$ ipython --no-banner

In [1]: import numpy as np

In [2]: from numpy import linalg as LA

In [3]: np.set_printoptions(precision=3, suppress=True, linewidth=200, floatmode="fixed")

In [4]: X = np.load("block1.npy")

In [5]: X
Out[5]: 
array([[-10,  -6,   2,   0,  -5,   7,   3],
       [ -6,  -4,   6,   7,   0,  -2,  -6],
       [  2,   6,  -4,   9,   7,   1,  -7],
       [  0,   7,   9,  -4,  -1,   2,   6],
       [ -5,   0,   7,  -1,   4,  -7,   2],
       [  7,  -2,   1,   2,  -7,  -4,   4],
       [  3,  -6,  -7,   6,   2,   4,   8]])

In [6]: # equal to its transpose

In [7]: out = X[0, 0] * X[1:] - np.outer(X[1:, 0], X[0])

In [8]: out
Out[8]: 
array([[  0,   4, -48, -70, -30,  62,  78],
       [  0, -48,  36, -90, -60, -24,  64],
       [  0, -70, -90,  40,  10, -20, -60],
       [  0, -30, -60,  10, -65, 105,  -5],
       [  0,  62, -24, -20, 105,  -9, -61],
       [  0,  78,  64, -60,  -5, -61, -89]])

In [9]: X[:, 0] / X[0, 0]
Out[9]: array([ 1.000,  0.600, -0.200, -0.000,  0.500, -0.700, -0.300])

In [10]: x0 = np.array([0, 1, 1, 1, 1, 1, 2])

In [11]: np.einsum("ij,j->i", X, x0)
Out[11]: array([ 4, -5,  5, 25,  7, -2, 15])

In [12]: X * x0
Out[12]: 
array([[  0,  -6,   2,   0,  -5,   7,   6],
       [  0,  -4,   6,   7,   0,  -2, -12],
       [  0,   6,  -4,   9,   7,   1, -14],
       [  0,   7,   9,  -4,  -1,   2,  12],
       [  0,   0,   7,  -1,   4,  -7,   4],
       [  0,  -2,   1,   2,  -7,  -4,   8],
       [  0,  -6,  -7,   6,   2,   4,  16]])

In [13]: np.sign((X @ x0).round(6))
Out[13]: array([ 1, -1,  1,  1,  1, -1,  1])

In [14]: X @ np.ones(7)
Out[14]: array([-9.000, -5.000, 14.000, 19.000,  0.000,  1.000, 10.000])

In [15]: (X * x0).sum(axis=1)
Out[15]: array([ 4, -5,  5, 25,  7, -2, 15])

In [16]: u = np.array([2, 3, 3, 2, 1, 3, 1, 0, 3])

In [17]: v = np.array([0, 1, 1, 1, 1, 2, 2, -1, -2])

In [18]: M = u[:, None] + v[None, :]

In [19]: M
Out[19]: 
array([[ 2,  3,  3,  3,  3,  4,  4,  1,  0],
       [ 3,  4,  4,  4,  4,  5,  5,  2,  1],
       [ 3,  4,  4,  4,  4,  5,  5,  2,  1],
       [ 2,  3,  3,  3,  3,  4,  4,  1,  0],
       [ 1,  2,  2,  2,  2,  3,  3,  0, -1],
       [ 3,  4,  4,  4,  4,  5,  5,  2,  1],
       [ 1,  2,  2,  2,  2,  3,  3,  0, -1],
       [ 0,  1,  1,  1,  1,  2,  2, -1, -2],
       [ 3,  4,  4,  4,  4,  5,  5,  2,  1]])

In [20]: # looks like rank 2

In [21]: rng = np.random.default_rng(87589)

In [22]: idx = rng.permutation(9)

In [23]: idx
Out[23]: array([6, 4, 7, 1, 2, 5, 8, 3, 0])

In [24]: out = M[idx][:, idx]

In [25]: np.diag(out)
Out[25]: array([ 3,  2, -1,  4,  4,  5,  1,  3,  2])

In [26]: out
Out[26]: 
array([[ 3,  2,  0,  2,  2,  3, -1,  2,  1],
       [ 3,  2,  0,  2,  2,  3, -1,  2,  1],
       [ 2,  1, -1,  1,  1,  2, -2,  1,  0],
       [ 5,  4,  2,  4,  4,  5,  1,  4,  3],
       [ 5,  4,  2,  4,  4,  5,  1,  4,  3],
       [ 5,  4,  2,  4,  4,  5,  1,  4,  3],
       [ 5,  4,  2,  4,  4,  5,  1,  4,  3],
       [ 4,  3,  1,  3,  3,  4,  0,  3,  2],
       [ 4,  3,  1,  3,  3,  4,  0,  3,  2]])

In [27]: np.round(np.sort(np.abs(LA.eigvals(out))), 3) + 0
Out[27]: array([ 0.000,  0.000,  0.000,  0.000,  0.000,  0.000,  0.000,  0.385, 23.385])
